$ python3 -q
>>> import numpy as np
>>> np.set_printoptions(precision=2, suppress=True, linewidth=200, legacy="1.25")
>>> sig = 5 * 0.7 ** np.arange(3)
>>> Q, _ = np.linalg.qr(np.array([[1.2, 0.9, 1.4], [-0.6, -1.9, 0.2], [-2.5, -0.5, -1.9]]))
>>> rng = np.random.default_rng(546762)
>>> K = rng.normal(size=(13, 3)) * sig @ Q
>>> K
array([[-0.03, -2.49, -6.3 ],
       [-1.96,  0.91,  1.25],
       [-0.17, -0.28, -1.95],
       [-3.16,  3.34,  4.03],
       [ 1.91, -2.3 , -4.39],
       [ 2.6 ,  3.21, -2.11],
       [-3.29, -0.79,  3.14],
       [ 3.61,  1.96, -7.21],
       [-1.9 ,  0.32, -1.75],
       [ 0.81,  2.42,  9.87],
       [ 4.15, -6.73,  2.2 ],
       [ 0.42,  7.33,  6.9 ],
       [-1.68,  0.17,  4.86]])
>>> x0 = np.array([5, 1, 2])
>>> rhs = K @ x0
>>> beta, lr = np.zeros(3), 1 / np.linalg.norm(K, 2) ** 2
>>> for i in range(30):
...     beta -= lr * K.T @ (K @ beta - rhs)
...     if i % 5 == 0: print(i, round(np.linalg.norm(K @ beta - rhs), 2))
... 
0 34.81
5 13.58
10 5.3
15 2.07
20 0.81
25 0.31
>>> beta
array([4.98, 1.  , 2.  ])
>>> idx = K[:, 2] > np.median(K[:, 2])
>>> r0 = K[idx].mean(axis=0) - K[~idx].mean(axis=0)
>>> ((K - K.mean(axis=0)) @ r0 > 0).astype(int)
array([0, 1, 0, 1, 0, 0, 1, 0, 0, 1, 1, 1, 1])
>>> np.argsort(-np.abs(r0).round(6), kind="stable")
array([2, 0, 1])
>>> print(r0)
[-1.04  0.77  8.37]
>>> U, sig, vt = np.linalg.svd(K, full_matrices=False)
>>> U.shape, sig.shape, vt.shape
((13, 3), (3,), (3, 3))
>>> np.cumsum(sig ** 2) / np.sum(sig ** 2)
array([0.67, 0.88, 1.  ])
>>> print(round(float(np.sqrt((sig ** 2).sum())), 2), np.round(np.linalg.norm(K), 2))
23.22 23.22
>>> print(np.abs(U[:, 0]).round(6).argmax())
9
>>> np.allclose(U * sig @ vt, K)
True
>>> np.round(U.T @ U, 2) + 0
array([[1., 0., 0.],
       [0., 1., 0.],
       [0., 0., 1.]])
>>> (sig > 1e-8).sum()
3
>>> sig / sig[0]
array([1.  , 0.56, 0.41])
>>> np.round(U.T @ K @ vt.T, 2) + 0
array([[19.03,  0.  ,  0.  ],
       [ 0.  , 10.71,  0.  ],
       [ 0.  ,  0.  ,  7.88]])
>>> W2 = K[[6, 9]].astype(float)
>>> for _ in range(3):
...     idx = np.linalg.norm(K[:, None] - W2, axis=-1).argmin(axis=1)
...     W2 = np.array([K[idx == j].mean(axis=0) for j in range(2)])
... 
>>> idx
array([0, 0, 0, 1, 0, 0, 0, 0, 0, 1, 0, 1, 1])
>>> print(np.bincount(idx))
[9 4]
>>> W2[1] - W2[0]
array([-1.45,  4.  ,  8.32])
>>> Y = np.array([[-2, 2]])
>>> m1 = np.block([[np.zeros((1, 1)), Y], [Y.T, np.zeros((2, 2))]])
>>> m1
array([[ 0., -2.,  2.],
       [-2.,  0.,  0.],
       [ 2.,  0.,  0.]])
>>> np.poly(m1)
array([ 1.,  0., -8.,  0.])
>>> np.round(np.linalg.det(2 * m1), 2), round(np.linalg.det(m1), 2)
(0.0, 0.0)
>>> np.round(np.linalg.det(m1.T), 2)
0.0
>>> print(np.einsum("ii->", m1))
0.0
>>> J = np.load("a.npy")
>>> J
array([[ 8, -4, -4],
       [ 0,  0,  0],
       [ 4, -2, -2],
       [ 4, -2, -2]])
>>> # column 2 repeats column 1
>>> gram = J.T @ J
>>> print(np.linalg.matrix_rank(gram))
1
>>> print(np.round(np.linalg.eigvalsh(gram)[::-1], 2) + 0)
[144.   0.   0.]
>>> x0 = np.array([6, 2, 7])
>>> J @ x0
array([12,  0,  6,  6])
>>> J @ np.ones(3)
array([0., 0., 0., 0.])
>>> np.sign((J @ x0).round(6))
array([1, 0, 1, 1])
>>> np.linalg.norm(J @ x0) <= np.linalg.norm(J, 2) * np.linalg.norm(x0) + 1e-9
True
>>> evals, vecs = np.linalg.eigh(m1)
>>> x0 = np.array([-1, 9, -4])
>>> np.abs(m1).sum(axis=1).max(), round(float(np.abs(evals).max()), 2)
(4.0, 2.83)
>>> round(float(x0 @ m1 @ x0 / (x0 @ x0)), 2), round(float(evals[0]), 2), np.round(evals[-1], 2)
(0.53, -2.83, 2.83)
>>> np.linalg.eigvalsh(m1[1:, 1:])
array([0., 0.])
>>> vecs * np.maximum(evals, 0) @ vecs.T
array([[ 1.41, -1.  ,  1.  ],
       [-1.  ,  0.71, -0.71],
       [ 1.  , -0.71,  0.71]])
>>> print((np.sign(vecs[:, -1].round(6)) == np.sign(vecs[0, -1].round(6))).astype(int))
[1 0 1]
>>> t3 = np.stack([J, -2 * J, J[::-1]])
>>> np.linalg.matrix_rank(t3)
array([1, 1, 1])
>>> M = np.load("block10.npy")
>>> print(M)
[[ 0  4  4 -1]
 [-4  0 -3  3]
 [-4  3  0 -2]
 [ 1 -3  2  0]]
>>> Q, vecs = np.linalg.qr(M[:, :3])[0], np.linalg.qr(M[:, 3:])[0]
>>> sig = np.linalg.svd(Q.T @ vecs, compute_uv=False)
>>> sig
array([0.7])
>>> np.degrees(np.arccos(sig.clip(0, 1)))
array([45.2])
>>> x0 = np.array([0, 9, 8, 8])
>>> print(np.linalg.svd(M, compute_uv=False))
[7.01 7.01 2.43 2.43]
>>> Q = np.linalg.solve(np.eye(4) - M, np.eye(4) + M)
>>> np.round(Q @ Q.T, 2) + 0
array([[1., 0., 0., 0.],
       [0., 1., 0., 0.],
       [0., 0., 1., 0.],
       [0., 0., 0., 1.]])
>>> np.round(np.linalg.det(Q), 2)
1.0
>>> Y = M / np.sqrt((M ** 2).mean(axis=1, keepdims=True))
>>> print(np.linalg.matrix_rank(M - M.mean(axis=1, keepdims=True)))
3
>>> Y[0]
array([ 0.  ,  1.39,  1.39, -0.35])
>>> Y = np.linalg.inv(M)
>>> round(float(np.linalg.cond(M)), 2)
2.89
>>> np.allclose(Y, M.T)
False
>>> Y.round(2) + 0
array([[ 0.  , -0.12, -0.18, -0.18],
       [ 0.12,  0.  , -0.06, -0.24],
       [ 0.18,  0.06,  0.  ,  0.24],
       [ 0.18,  0.24, -0.24,  0.  ]])
>>> np.round(np.linalg.det(M) * Y, 2) + 0
array([[  0., -34., -51., -51.],
       [ 34.,   0., -17., -68.],
       [ 51.,  17.,   0.,  68.],
       [ 51.,  68., -68.,   0.]])
>>> print(round(np.linalg.det(M) * np.linalg.det(Y), 2))
1.0
>>> round(float(np.linalg.slogdet(M)[0]), 2)
1.0
>>> np.round(M @ Y, 2) + 0
array([[1., 0., 0., 0.],
       [0., 1., 0., 0.],
       [0., 0., 1., 0.],
       [0., 0., 0., 1.]])
>>> proj = np.triu(np.array([[4, 0, 0, -5], [2, -2, 3, -1], [4, -5, 2, 0], [3, 0, 0, 2]]), 1) + np.eye(4)
>>> Y = proj @ M @ np.linalg.inv(proj)
>>> np.round(np.poly(Y), 2) + 0
array([  1.,   0.,  55.,   0., 289.])
>>> Y
array([[ -5.,  19., -63.,  -7.],
       [-17.,  12., -41., -76.],
       [ -4.,   3.,  -9., -19.],
       [  1.,  -3.,  11.,   2.]])
>>> np.trace(Y), np.trace(M)
(0.0, 0)
>>> E = np.loadtxt("dump.csv", delimiter=",")
>>> print(E)
[[ 0.  1. -1.]
 [-1.  0. -1.]
 [ 1.  1.  0.]]
>>> rk = np.linalg.matrix_rank(E)
>>> rk
2
>>> null = np.linalg.svd(E)[2][rk:].T
>>> null.shape
(3, 1)
>>> np.round(E @ null, 2) + 0
array([[0.],
       [0.],
       [0.]])
>>> np.linalg.matrix_rank(E.T @ E), np.linalg.matrix_rank(E @ E.T)
(2, 2)
>>> null @ null.T
array([[ 0.33, -0.33, -0.33],
       [-0.33,  0.33,  0.33],
       [-0.33,  0.33,  0.33]])
>>> X = np.load("test2.npy")
>>> X
array([[ 1.59, -0.96, -0.64],
       [-0.96,  1.38, -1.71],
       [-0.64, -1.71,  1.03]])
>>> Y = X / np.linalg.norm(X, axis=1, keepdims=True)
>>> gram = Y @ Y.T
>>> gram
array([[ 1.  , -0.37, -0.01],
       [-0.37,  1.  , -0.7 ],
       [-0.01, -0.7 ,  1.  ]])
>>> np.linalg.norm(Y, axis=1)
array([1., 1., 1.])
>>> gram[0]
array([ 1.  , -0.37, -0.01])
>>> (gram - 2 * np.eye(3)).round(6).argmax(axis=1)
array([2, 0, 0])
>>> r0 = np.array([1, 3, 3])
>>> Y = X + np.outer(r0, np.eye(3)[2])
>>> print(round(float(np.linalg.det(Y) / np.linalg.det(X)), 2), np.round(1 + np.linalg.solve(X, r0)[2], 2))
-1.72 -1.72
>>> (X - X.T) / 2
array([[0., 0., 0.],
       [0., 0., 0.],
       [0., 0., 0.]])
>>> print(X @ X)
[[ 3.86 -1.76 -0.04]
 [-1.76  5.75 -3.51]
 [-0.04 -3.51  4.39]]
>>> np.trace(X)
4.0
>>> feats = np.loadtxt("out19.csv", delimiter=",")
>>> feats
array([[ 0.17, -0.38],
       [-0.38,  0.83]])
>>> np.abs(np.diag(np.linalg.qr(feats)[1])) > 1e-9
array([ True, False])
>>> np.unique(feats.round(6), axis=0).shape
(2, 2)
>>> mat = np.load("run13.npy")
>>> mat
array([[  0.6, -21. ],
       [ -0.7,  -5. ],
       [  0.7,   7. ]])
>>> proj = mat @ np.linalg.solve(mat.T @ mat, mat.T)
>>> np.diag(proj)
array([1.  , 0.47, 0.53])
>>> np.round(np.linalg.eigvalsh(proj), 2) + 0
array([0., 1., 1.])
>>> np.round((np.eye(3) - proj) @ mat, 2) + 0
array([[0., 0.],
       [0., 0.],
       [0., 0.]])
>>> print(np.trace(proj))
2.0
>>> np.allclose(proj @ proj, proj)
True
>>> Y = np.c_[mat[:, :1] @ np.array([[1]]), np.array([1, 1, 1])]
>>> Y
array([[ 0.6,  1. ],
       [-0.7,  1. ],
       [ 0.7,  1. ]])
>>> np.round(np.linalg.norm(Y - mat @ np.linalg.lstsq(mat, Y)[0], axis=0), 2) + 0
array([0.  , 1.47])
>>> np.linalg.norm(np.linalg.qr(mat)[0].T @ Y, axis=0) ** 2 / ((Y ** 2).sum(axis=0) + 1e-12)
array([1.  , 0.28])
>>> np.linalg.matrix_rank(np.c_[mat, Y])
3
>>> print(np.round(np.linalg.lstsq(mat, Y[:, 0])[0], 2) + 0)
[1. 0.]
